$ python3 -q
>>> import numpy as np
>>> np.set_printoptions(precision=3, suppress=True, linewidth=200)
>>> F = np.loadtxt("a.csv", delimiter=",")
>>> F
array([[3., 4., 1., 1., 2., 0., 3., 0., 5., 3., 1., 0., 0., 5.],
       [5., 3., 4., 1., 1., 2., 0., 3., 0., 5., 3., 1., 0., 0.],
       [0., 5., 3., 4., 1., 1., 2., 0., 3., 0., 5., 3., 1., 0.],
       [0., 0., 5., 3., 4., 1., 1., 2., 0., 3., 0., 5., 3., 1.],
       [1., 0., 0., 5., 3., 4., 1., 1., 2., 0., 3., 0., 5., 3.],
       [3., 1., 0., 0., 5., 3., 4., 1., 1., 2., 0., 3., 0., 5.],
       [5., 3., 1., 0., 0., 5., 3., 4., 1., 1., 2., 0., 3., 0.],
       [0., 5., 3., 1., 0., 0., 5., 3., 4., 1., 1., 2., 0., 3.],
       [3., 0., 5., 3., 1., 0., 0., 5., 3., 4., 1., 1., 2., 0.],
       [0., 3., 0., 5., 3., 1., 0., 0., 5., 3., 4., 1., 1., 2.],
       [2., 0., 3., 0., 5., 3., 1., 0., 0., 5., 3., 4., 1., 1.],
       [1., 2., 0., 3., 0., 5., 3., 1., 0., 0., 5., 3., 4., 1.],
       [1., 1., 2., 0., 3., 0., 5., 3., 1., 0., 0., 5., 3., 4.],
       [4., 1., 1., 2., 0., 3., 0., 5., 3., 1., 0., 0., 5., 3.]])
>>> print(np.fft.fft(F[0]))
[ 28.   +0.j      2.209+0.915j   9.105-4.682j   6.271+5.356j  -1.893+0.761j   1.02 -0.472j -10.713+2.693j   2.   +0.j    -10.713-2.693j   1.02 +0.472j  -1.893-0.761j   6.271-5.356j   9.105+4.682j
   2.209-0.915j]
>>> Y = np.array([[0.1], [1.5], [1.2], [1.5], [0.8], [-0.4], [-0.7]])
>>> C = np.array([[0.6, -1.6, -0.6, 0.4, 0.1]])
>>> arr = Y @ C
>>> arr
array([[ 0.06, -0.16, -0.06,  0.04,  0.01],
       [ 0.9 , -2.4 , -0.9 ,  0.6 ,  0.15],
       [ 0.72, -1.92, -0.72,  0.48,  0.12],
       [ 0.9 , -2.4 , -0.9 ,  0.6 ,  0.15],
       [ 0.48, -1.28, -0.48,  0.32,  0.08],
       [-0.24,  0.64,  0.24, -0.16, -0.04],
       [-0.42,  1.12,  0.42, -0.28, -0.07]])
>>> rk = np.linalg.matrix_rank(arr)
>>> rk
np.int64(1)
>>> ns = np.linalg.svd(arr)[2][rk:].T
>>> [int(np.linalg.matrix_rank(arr[:, :j + 1])) for j in range(5)]
[1, 1, 1, 1, 1]
>>> np.allclose(arr @ ns, 0)
True
>>> mat = np.loadtxt("case10.csv", delimiter=",")
>>> mat
array([[ 0., 21.,  0.,  0.,  0.,  4.,  0.,  0.,  0.,  0.,  0.],
       [ 0.,  9.,  0.,  0.,  0.,  3.,  0.,  0.,  0.,  0.,  0.],
       [ 0.,  4.,  6.,  0.,  0.,  7.,  0.,  0.,  0.,  0.,  3.],
       [ 0., 15.,  0.,  0.,  0.,  3.,  0.,  0., 12.,  0.,  0.],
       [ 0., 21.,  0.,  8.,  8.,  0.,  5.,  0., 24.,  0.,  0.],
       [ 0., 17.,  0.,  0.,  0.,  2.,  0.,  0.,  4.,  0.,  0.],
       [ 0.,  7.,  9.,  0.,  0.,  7.,  0., 19.,  8., 26.,  9.],
       [ 0.,  0.,  4.,  0.,  0.,  5.,  0.,  0.,  0.,  0.,  2.],
       [ 0., 29.,  0.,  0.,  0.,  3.,  0.,  0., 16.,  0.,  0.],
       [ 0., 33.,  0.,  0.,  0.,  2.,  0.,  0., 24.,  0.,  0.],
       [ 0., 36.,  0.,  0.,  0.,  4.,  0.,  0., 12.,  0.,  0.],
       [ 0.,  0.,  8.,  0.,  0.,  4.,  0.,  4.,  0.,  6., 14.],
       [ 0., 20.,  0.,  0.,  0.,  1.,  0.,  0.,  4.,  0.,  0.],
       [ 0., 19.,  0., 10.,  0.,  0.,  5.,  0.,  8.,  0.,  0.],
       [ 0., 34.,  0.,  0.,  0.,  1.,  0.,  0.,  8.,  0.,  0.],
       [ 0., 10.,  5.,  0.,  0.,  6.,  0., 12.,  8., 19.,  0.],
       [ 0., 32.,  0.,  0.,  0.,  5.,  0.,  0., 28., 13.,  0.],
       [ 0.,  1.,  6.,  0.,  0.,  3.,  0.,  5.,  8., 11., 12.],
       [ 0., 14.,  0.,  0.,  0.,  3.,  0.,  0.,  4.,  0.,  0.],
       [ 0., 28.,  0.,  0.,  0.,  2.,  0.,  0.,  8.,  0.,  0.],
       [ 0., 26.,  0.,  0.,  0.,  6.,  0.,  0.,  4.,  0.,  0.],
       [ 0., 15.,  0.,  0.,  0.,  3.,  0.,  0., 12.,  0.,  0.],
       [ 0.,  4.,  2.,  0.,  0.,  2.,  0.,  0.,  8.,  4.,  3.],
       [11., 20.,  0.,  0.,  0.,  6.,  0.,  0.,  4.,  5.,  0.],
       [ 4., 12.,  0.,  0.,  0.,  5.,  0.,  0.,  0.,  3.,  0.],
       [ 0., 31.,  0.,  0.,  0.,  5.,  0.,  0., 20.,  4.,  0.],
       [ 0., 40.,  0.,  0.,  0.,  3.,  0.,  0., 20.,  0.,  0.],
       [ 0., 19.,  0.,  1.,  0.,  1.,  0.,  0.,  0.,  0.,  0.],
       [ 0.,  6.,  0.,  3.,  0.,  1.,  3.,  0.,  0.,  0.,  0.],
       [ 0.,  7.,  0.,  2.,  4.,  1.,  3.,  0.,  8.,  0.,  0.],
       [ 8., 38.,  0.,  0.,  6.,  3.,  0.,  0., 28.,  0.,  0.],
       [ 0.,  0.,  8.,  0.,  0.,  4.,  0.,  0.,  0.,  0., 17.],
       [ 0.,  3.,  1.,  0.,  0.,  4.,  0.,  0.,  0.,  0.,  0.],
       [ 0., 31.,  0.,  0.,  0.,  3.,  0.,  0., 32.,  7.,  0.],
       [ 0., 40.,  0.,  0.,  0.,  3.,  0.,  0., 20.,  0.,  0.]])
>>> # row 21 repeats row 3
>>> Y = np.array([[2, 3],
...     [3, 2],
...     [2, 3],
...     [3, 3],
...     [1, 0],
...     [3, 2],
...     [0, 1],
...     [0, 3],
...     [3, 2],
...     [0, 0],
...     [3, 1]])
>>> mat @ Y
array([[ 75.,  50.],
       [ 36.,  24.],
       [ 54.,  43.],
       [ 90.,  60.],
       [167., 119.],
       [ 69.,  46.],
       [111., 137.],
       [ 29.,  24.],
       [144.,  96.],
       [177., 118.],
       [156., 104.],
       [ 70.,  58.],
       [ 75.,  50.],
       [111.,  89.],
       [129.,  86.],
       [ 82.,  99.],
       [195., 130.],
       [ 84.,  69.],
       [ 63.,  42.],
       [114.,  76.],
       [108.,  72.],
       [ 90.,  60.],
       [ 55.,  37.],
       [112.,  93.],
       [ 59.,  46.],
       [168., 112.],
       [189., 126.],
       [ 63.,  43.],
       [ 30.,  26.],
       [ 58.,  41.],
       [229., 162.],
       [ 79.,  49.],
       [ 23.,  17.],
       [198., 132.],
       [189., 126.]])
>>> np.einsum("ik,kj->ij", mat, Y)
array([[ 75.,  50.],
       [ 36.,  24.],
       [ 54.,  43.],
       [ 90.,  60.],
       [167., 119.],
       [ 69.,  46.],
       [111., 137.],
       [ 29.,  24.],
       [144.,  96.],
       [177., 118.],
       [156., 104.],
       [ 70.,  58.],
       [ 75.,  50.],
       [111.,  89.],
       [129.,  86.],
       [ 82.,  99.],
       [195., 130.],
       [ 84.,  69.],
       [ 63.,  42.],
       [114.,  76.],
       [108.,  72.],
       [ 90.,  60.],
       [ 55.,  37.],
       [112.,  93.],
       [ 59.,  46.],
       [168., 112.],
       [189., 126.],
       [ 63.,  43.],
       [ 30.,  26.],
       [ 58.,  41.],
       [229., 162.],
       [ 79.,  49.],
       [ 23.,  17.],
       [198., 132.],
       [189., 126.]])
>>> np.linalg.matrix_rank(mat @ Y)
np.int64(2)
>>> np.einsum("ij,ij->i", mat, mat)
array([ 457.,   90.,  110.,  378., 1170.,  309., 1361.,   45., 1106., 1669., 1456.,  328.,  417.,  550., 1221.,  730., 2002.,  400.,  221.,  852.,  728.,  378.,  113.,  598.,  194., 1402., 2009.,
        363.,   55.,  143., 2337.,  369.,   26., 2043., 2009.])
>>> np.linalg.matrix_rank(np.vstack([mat, Y.T]))
np.int64(11)
>>> np.einsum("ij->j", mat)
array([ 23., 642.,  49.,  24.,  18., 115.,  16.,  40., 332.,  98.,  60.])
>>> Y @ mat
Traceback (most recent call last):
  File "<python-input-24>", line 1, in <module>
    Y @ mat
    ~~^~~~~
ValueError: matmul: Input operand 1 has a mismatch in its core dimension 0, with gufunc signature (n?,k),(k,m?)->(n?,m?) (size 35 is different from 2)
>>> np.einsum("ik,kj->ji", mat, Y)
array([[ 75.,  36.,  54.,  90., 167.,  69., 111.,  29., 144., 177., 156.,  70.,  75., 111., 129.,  82., 195.,  84.,  63., 114., 108.,  90.,  55., 112.,  59., 168., 189.,  63.,  30.,  58., 229.,
         79.,  23., 198., 189.],
       [ 50.,  24.,  43.,  60., 119.,  46., 137.,  24.,  96., 118., 104.,  58.,  50.,  89.,  86.,  99., 130.,  69.,  42.,  76.,  72.,  60.,  37.,  93.,  46., 112., 126.,  43.,  26.,  41., 162.,
         49.,  17., 132., 126.]])
>>> np.vstack([mat, Y.T]).shape
(37, 11)
>>> Y = mat / np.sqrt((mat ** 2).mean(axis=1, keepdims=True))
>>> np.linalg.matrix_rank(Y) == np.linalg.matrix_rank(mat)
np.True_
>>> print(Y[20])
[0.    3.196 0.    0.    0.    0.738 0.    0.    0.492 0.    0.   ]
>>> print(np.linalg.norm(Y, axis=1))
[3.317 3.317 3.317 3.317 3.317 3.317 3.317 3.317 3.317 3.317 3.317 3.317 3.317 3.317 3.317 3.317 3.317 3.317 3.317 3.317 3.317 3.317 3.317 3.317 3.317 3.317 3.317 3.317 3.317 3.317 3.317 3.317 3.317
 3.317 3.317]
>>> X = np.load("sample14.npy")
>>> X
array([[ 0.7,  0.6,  0.2, -1.3, -1.4,  0.2,  0.4,  0.1, -1.6],
       [-1.1, -0.1,  0.3,  1.1,  0.1, -1.1, -0.8,  0.2, -0.6],
       [ 1.5,  0.6,  0.2,  0.3, -1.3,  1.4, -1. ,  0. , -0.2],
       [-1.4, -0.6,  0.6, -0.1,  0.5,  0.6, -0.2,  1.2,  1.1],
       [ 0. ,  0.5,  0.1,  1.8,  1. ,  1.1, -0.4, -1. , -1.3],
       [ 0.2, -0.6, -1.4,  0.9, -0.7,  1.8,  0.3,  0.2, -0.7],
       [-0.7, -0.5,  0.6,  0.3, -0.3,  1.1,  0.7,  1.6,  1.4],
       [ 2.2,  0. , -0.1, -0.6,  0.8, -0.5,  0.7,  2.3, -0.4],
       [ 0.4,  0.1,  0.4,  0.5,  1.3,  1. ,  0. ,  0. , -0.6],
       [ 0.6,  2.1, -0.3,  0.2, -1.1,  0.8, -0.7,  1. , -1.5],
       [ 0.6, -0.4,  0.6, -0.3, -0.5, -1.9, -0.9,  1.9,  0. ],
       [-1.5, -1.5,  0.6,  1. ,  1.1,  0.4,  0. , -0.3, -0.3],
       [-1. , -1.4,  0.4, -0.9, -0.6,  0.7, -0.5, -0.8,  0.3],
       [ 0.4,  0.6, -1. ,  0. , -0.6,  0.7, -1.7, -0.8, -1.6]])
>>> x0 = np.array([3, 9, 2, -9, -8, -7, -9, 4, 5])
>>> rhs = X @ x0
>>> np.linalg.solve(X.T @ X, X.T @ rhs)
array([ 3.,  9.,  2., -9., -8., -7., -9.,  4.,  5.])
>>> rhs
array([ 18.2,  -1.6,  16.2,  -3.6, -34.1, -28.1,  -6.3,   9.8, -22. ,  24.3,  35.1, -40.1,  -4. ,   8.6])
>>> try:
...     np.linalg.solve(X, rhs)
... except np.linalg.LinAlgError as e:
...     print(repr(e))
... 
LinAlgError('Last 2 dimensions of the array must be square')
>>> print(np.linalg.lstsq(X, rhs)[0])
[ 3.  9.  2. -9. -8. -7. -9.  4.  5.]
>>> rng = np.random.default_rng(50559)
>>> rhs = rhs + 0.3 * rng.normal(size=14)
>>> print(rhs)
[ 18.635  -1.089  16.321  -3.956 -34.152 -28.561  -5.98    9.927 -22.018  24.111  35.204 -40.773  -3.98    8.93 ]
>>> coef, *_ = np.linalg.lstsq(X, rhs)
>>> round(np.linalg.norm(rhs - X @ coef), 3)
np.float64(0.988)
>>> coef.round()
array([ 3.,  9.,  2., -9., -8., -7., -9.,  4.,  5.])
>>> P = X @ np.linalg.solve(X.T @ X, X.T)
>>> np.allclose(P @ P, P)
True
>>> P @ X[:, 5]
array([ 0.2, -1.1,  1.4,  0.6,  1.1,  1.8,  1.1, -0.5,  1. ,  0.8, -1.9,  0.4,  0.7,  0.7])
>>> round(float(np.trace(P)), 3)
9.0
>>> np.linalg.matrix_rank(np.eye(14) - P)
np.int64(5)
>>> x0 = np.array([1, -3, 3, 3, 3, 3, 0, -2, 3])
>>> np.sign((X @ x0).round(6))
array([-1., -1.,  1.,  1.,  1.,  1.,  1., -1.,  1., -1., -1.,  1.,  1., -1.])
>>> X @ np.eye(9)[1]
array([ 0.6, -0.1,  0.6, -0.6,  0.5, -0.6, -0.5,  0. ,  0.1,  2.1, -0.4, -1.5, -1.4,  0.6])
